$ python3 -q
>>> import numpy as np
>>> np.set_printoptions(precision=2, suppress=True, linewidth=100, sign=" ")
>>> E = np.load("data.npy")
>>> E
array([[ 0.03, -0.09,  0.14],
       [-0.09,  0.26, -0.43],
       [ 0.14, -0.43,  0.71]])
>>> vals, vecs = np.linalg.eigh(E)
>>> x0 = np.array([2, 2, 3])
>>> round(float(x0 @ E @ x0 / (x0 @ x0)), 2), round(float(vals[0]), 2), vals[-1]
(0.2, -0.0, np.float64(1.0))
>>> vecs * np.abs(vals) @ vecs.T
array([[ 0.03, -0.09,  0.14],
       [-0.09,  0.26, -0.43],
       [ 0.14, -0.43,  0.71]])
>>> np.round(np.linalg.eigvalsh(E[1:, 1:]), 2) + 0
array([ 0.  ,  0.97])
>>> np.round(np.abs(E).sum(axis=1).max(), 2), np.abs(vals).max()
(np.float64(1.29), np.float64(1.0))
>>> x0 = np.array([3, 0, 3])
>>> np.trace(E)
np.float64(1.0)
>>> E @ E @ x0
array([ 0.51, -1.54,  2.57])
>>> E @ x0
array([ 0.51, -1.54,  2.57])
>>> vals, vecs = np.linalg.eigh(E)
>>> vals.sum(), np.trace(E)
(np.float64(1.0), np.float64(1.0))
>>> np.argsort(-np.linalg.norm(E, axis=0).round(6), kind="stable")[:3]
array([ 2,  1,  0])
>>> round(np.linalg.norm(E, 2) / np.linalg.norm(E), 2)
np.float64(1.0)
>>> [round(float(x), 2) for x in np.linalg.svd(E, compute_uv=False)[:3]]
[1.0, 0.0, 0.0]
>>> np.linalg.cond(E) > 100
np.True_
>>> P = np.triu(np.array([[5, 1, 1], [9, 9, 7], [0, 8, 7]]), 1) + np.eye(3)
>>> out = P @ E @ np.linalg.inv(P)
>>> out
array([[ 0.09, -0.34,  2.74],
       [ 0.91, -3.66, 29.26],
       [ 0.14, -0.57,  4.57]])
>>> np.linalg.matrix_rank(out)
np.int64(1)
>>> P @ E - E @ P
array([[ 0.06, -0.2 ,  0.86],
       [ 1.  , -2.91,  3.29],
       [ 0.  , -0.14,  2.86]])
>>> np.round(np.poly(out), 2) + 0
array([ 1., -1.,  0.,  0.])
>>> u = np.array([1, -3, -2, 3, 1])
>>> m1 = np.array([np.roll(u, i) for i in range(5)])
>>> m1
array([[ 1, -3, -2,  3,  1],
       [ 1,  1, -3, -2,  3],
       [ 3,  1,  1, -3, -2],
       [-2,  3,  1,  1, -3],
       [-3, -2,  3,  1,  1]])
>>> np.argsort(-np.linalg.norm(m1, axis=0).round(6), kind="stable")[:3]
array([ 0,  1,  2])
>>> np.linalg.matrix_rank(m1, rtol=0.1)
np.int64(4)
>>> [round(float(x), 2) for x in np.linalg.svd(m1, compute_uv=False)[:3]]
[6.76, 6.76, 3.79]
>>> round(np.linalg.norm(m1, 2) / np.linalg.norm(m1), 2)
np.float64(0.62)
>>> np.linalg.cond(m1) > 100
np.True_
>>> left, sv, Vh = np.linalg.svd(m1)
>>> np.argmax(sv[:-1] / (sv[1:] + 1e-6)) + 1
np.int64(4)
>>> sv.round(2) + 0
array([ 6.76,  6.76,  3.79,  3.79,  0.  ])
>>> out = left[:, :4] @ np.diag(sv[:4]) @ Vh[:4]
>>> round(float(np.abs(m1 - out).max()), 2)
0.0
>>> left, sv, Vh = np.linalg.svd(m1)
>>> vecs = Vh[:(sv > 1e-8).sum()]
>>> rng = np.random.default_rng(6466)
>>> x0 = m1[4] + -2 * m1[3] + rng.integers(2) * np.eye(5)[4]
>>> x0
array([ 1., -8.,  1., -1.,  8.])
>>> np.diag(vecs.T @ vecs)
array([ 0.8,  0.8,  0.8,  0.8,  0.8])
>>> round(float(np.linalg.norm(x0 - vecs.T @ vecs @ x0)), 2)
0.45
>>> np.allclose(vecs.T @ vecs @ x0, x0)
False
>>> u = np.array([3, 0, 2])
>>> np.polyval(u, m1[3])
array([ 14,  29,   5,   5,  29])
>>> np.correlate(m1[3], m1[1], "full")
array([ -6,  13,   3, -10, -13,   7,  11,  -2,  -3])
>>> A = np.loadtxt("dump.csv", delimiter=",")
>>> A
array([[ 55., -32.,  -3., -41., -13., -21.,   3.],
       [-32.,  79.,  44.,  10., -26.,  10., -19.],
       [ -3.,  44.,  62.,   7., -43., -37., -21.],
       [-41.,  10.,   7.,  55.,  18.,   5.,  10.],
       [-13., -26., -43.,  18.,  42.,  37.,  21.],
       [-21.,  10., -37.,   5.,  37.,  67.,   9.],
       [  3., -19., -21.,  10.,  21.,   9.,  19.]])
>>> rk = np.linalg.matrix_rank(A)
>>> rk
np.int64(5)
>>> null = np.linalg.svd(A)[2][rk:].T
>>> [int(np.linalg.matrix_rank(A[:, :j + 1])) for j in range(7)]
[1, 2, 3, 4, 5, 5, 5]
>>> null.shape
(7, 2)
>>> np.allclose(A @ null, 0)
True
>>> [int(np.linalg.matrix_rank(A[:i])) for i in range(1, len(A) + 1)]
[1, 2, 3, 4, 5, 5, 5]
>>> J = np.array([[25, -25, -15], [-25, 41, 11], [-15, 11, 10]])
>>> np.sort(np.abs(np.fft.fft(m1[0]))), np.round(np.sort(np.linalg.svd(m1, compute_uv=False)), 2) + 0
(array([ 0.  ,  3.79,  3.79,  6.76,  6.76]), array([ 0.  ,  3.79,  3.79,  6.76,  6.76]))
>>> np.fft.fft(m1[0])
array([ 0.  +0.j  , -0.43+6.74j,  2.93-2.4j ,  2.93+2.4j , -0.43-6.74j])
>>> m1 @ (-1.0) ** np.arange(5)
array([ 0.,  2.,  4., -8.,  2.])
>>> np.allclose(m1 @ m1.T, m1.T @ m1)
True
>>> left, sv, Vh = np.linalg.svd(J)
>>> vecs = Vh[:(sv > 1e-8).sum()]
>>> x0 = J[0] + -2 * J[1] + rng.integers(2) * np.eye(3)[0]
>>> x0
array([  76., -107.,  -37.])
>>> vecs.T @ vecs
array([[ 0.6 , -0.12, -0.48],
       [-0.12,  0.96, -0.14],
       [-0.48, -0.14,  0.44]])
>>> np.round(np.linalg.norm(x0 - vecs.T @ vecs @ x0), 2)
np.float64(0.64)
>>> np.linalg.matrix_rank(np.vstack([J, x0]))
np.int64(3)
>>> mat = np.load("run15.npy")
>>> mat
array([[ 0.,  0.,  0.,  0.,  2.,  2.],
       [ 0.,  0.,  2.,  2.,  3.,  2.],
       [ 0.,  2.,  0.,  0.,  0.,  0.],
       [ 0.,  2.,  0.,  0.,  0.,  0.],
       [ 2.,  3.,  0.,  0.,  0.,  0.],
       [ 2.,  2.,  0.,  0.,  0.,  0.]])
>>> rk = np.linalg.matrix_rank(mat)
>>> rk
np.int64(4)
>>> null = np.linalg.svd(mat)[2][rk:].T
>>> null.shape
(6, 2)
>>> [int(np.linalg.matrix_rank(np.delete(mat, i, axis=0))) for i in range(6)]
[3, 3, 4, 4, 4, 4]
>>> np.round(mat @ null, 2) + 0
array([[ 0.,  0.],
       [ 0.,  0.],
       [ 0.,  0.],
       [ 0.,  0.],
       [ 0.,  0.],
       [ 0.,  0.]])
>>> [int(np.linalg.matrix_rank(mat[:i])) for i in range(1, len(mat) + 1)]
[1, 2, 3, 3, 4, 4]
>>> np.linalg.matrix_rank(mat.T @ mat), np.linalg.matrix_rank(mat @ mat.T)
(np.int64(4), np.int64(4))
>>> null @ null.T
array([[ 0.  ,  0.  ,  0.  ,  0.  ,  0.  ,  0.  ],
       [ 0.  ,  0.  ,  0.  ,  0.  ,  0.  ,  0.  ],
       [ 0.  ,  0.  ,  0.53, -0.47, -0.12,  0.12],
       [ 0.  ,  0.  , -0.47,  0.53, -0.12,  0.12],
       [ 0.  ,  0.  , -0.12, -0.12,  0.47, -0.47],
       [ 0.  ,  0.  ,  0.12,  0.12, -0.47,  0.47]])
>>> def softmax(z):
...     e = np.exp(z - z.max(axis=-1, keepdims=True))
...     return e / e.sum(axis=-1, keepdims=True)
... 
>>> softmax(mat[4] + -3)
array([ 0.23,  0.64,  0.03,  0.03,  0.03,  0.03])
>>> scores = mat @ mat.T / np.sqrt(6)
>>> softmax(scores).round(6).argmax(axis=1)
array([ 1,  1,  4,  4,  4,  4])
>>> np.round(softmax(scores), 2) + 0
array([[ 0.29,  0.66,  0.01,  0.01,  0.01,  0.01],
       [ 0.01,  0.99,  0.  ,  0.  ,  0.  ,  0.  ],
       [ 0.03,  0.03,  0.18,  0.18,  0.4 ,  0.18],
       [ 0.03,  0.03,  0.18,  0.18,  0.4 ,  0.18],
       [ 0.  ,  0.  ,  0.04,  0.04,  0.7 ,  0.21],
       [ 0.01,  0.01,  0.05,  0.05,  0.61,  0.27]])
>>> theta = np.radians(30)
>>> r_ = np.eye(5)
>>> r_[1, 1] = r_[0, 0] = np.cos(theta)
>>> r_[1, 0], r_[0, 1] = -np.sin(theta), np.sin(theta)
>>> r_
array([[ 0.87,  0.5 ,  0.  ,  0.  ,  0.  ],
       [-0.5 ,  0.87,  0.  ,  0.  ,  0.  ],
       [ 0.  ,  0.  ,  1.  ,  0.  ,  0.  ],
       [ 0.  ,  0.  ,  0.  ,  1.  ,  0.  ],
       [ 0.  ,  0.  ,  0.  ,  0.  ,  1.  ]])
>>> out = m1 @ r_.T
>>> np.round(np.linalg.det(r_), 2), np.round(np.trace(r_), 2)
(np.float64(1.0), np.float64(4.73))
>>> np.allclose(np.linalg.norm(m1, axis=1), np.linalg.norm(out, axis=1))
True
>>> round(float(np.linalg.eigvalsh(mat).min()), 2)
-5.14
>>> np.all(np.linalg.eigvalsh(mat) > 0)
np.False_
>>> [round(float(np.linalg.det(mat[:i, :i])), 2) + 0 for i in range(1, 7)]
[0.0, 0.0, 0.0, 0.0, 0.0, 0.0]
>>> M = np.load("arr.npy")
>>> M
array([[ 0.44,  0.36,  0.43, -0.1 , -0.1 ,  0.62,  0.29],
       [ 0.36,  0.77, -0.28,  0.06,  0.06, -0.4 , -0.19],
       [ 0.43, -0.28,  0.67,  0.08,  0.08, -0.48, -0.23],
       [-0.1 ,  0.06,  0.08,  0.98, -0.02,  0.11,  0.05],
       [-0.1 ,  0.06,  0.08, -0.02,  0.98,  0.11,  0.05],
       [ 0.62, -0.4 , -0.48,  0.11,  0.11,  0.31, -0.33],
       [ 0.29, -0.19, -0.23,  0.05,  0.05, -0.33,  0.84]])
>>> vals, vecs = np.linalg.eigh(M)
>>> x0 = np.array([6, -6, 1, 6, 7, 2, 9])
>>> round(np.abs(M).sum(axis=1).max(), 2), np.abs(vals).max()
(np.float64(2.35), np.float64(1.0))
>>> vecs * np.maximum(vals, 0) @ vecs.T
array([[ 0.72,  0.18,  0.21, -0.05, -0.05,  0.31,  0.15],
       [ 0.18,  0.88, -0.14,  0.03,  0.03, -0.2 , -0.1 ],
       [ 0.21, -0.14,  0.84,  0.04,  0.04, -0.24, -0.11],
       [-0.05,  0.03,  0.04,  0.99, -0.01,  0.05,  0.03],
       [-0.05,  0.03,  0.04, -0.01,  0.99,  0.05,  0.03],
       [ 0.31, -0.2 , -0.24,  0.05,  0.05,  0.65, -0.16],
       [ 0.15, -0.1 , -0.11,  0.03,  0.03, -0.16,  0.92]])
>>> np.round(np.linalg.norm(M[5], 1), 2), round(np.linalg.norm(M[5], np.inf), 2)
(np.float64(2.35), np.float64(0.62))
>>> np.round(M[5] @ M[0], 2)
np.float64(0.0)
>>> np.linalg.norm(M, axis=1).argmax()
np.int64(0)
>>> round(np.linalg.norm(M[5] - M[0]), 2)
np.float64(1.41)
>>> np.linalg.norm(M, axis=1)
array([ 1.,  1.,  1.,  1.,  1.,  1.,  1.])
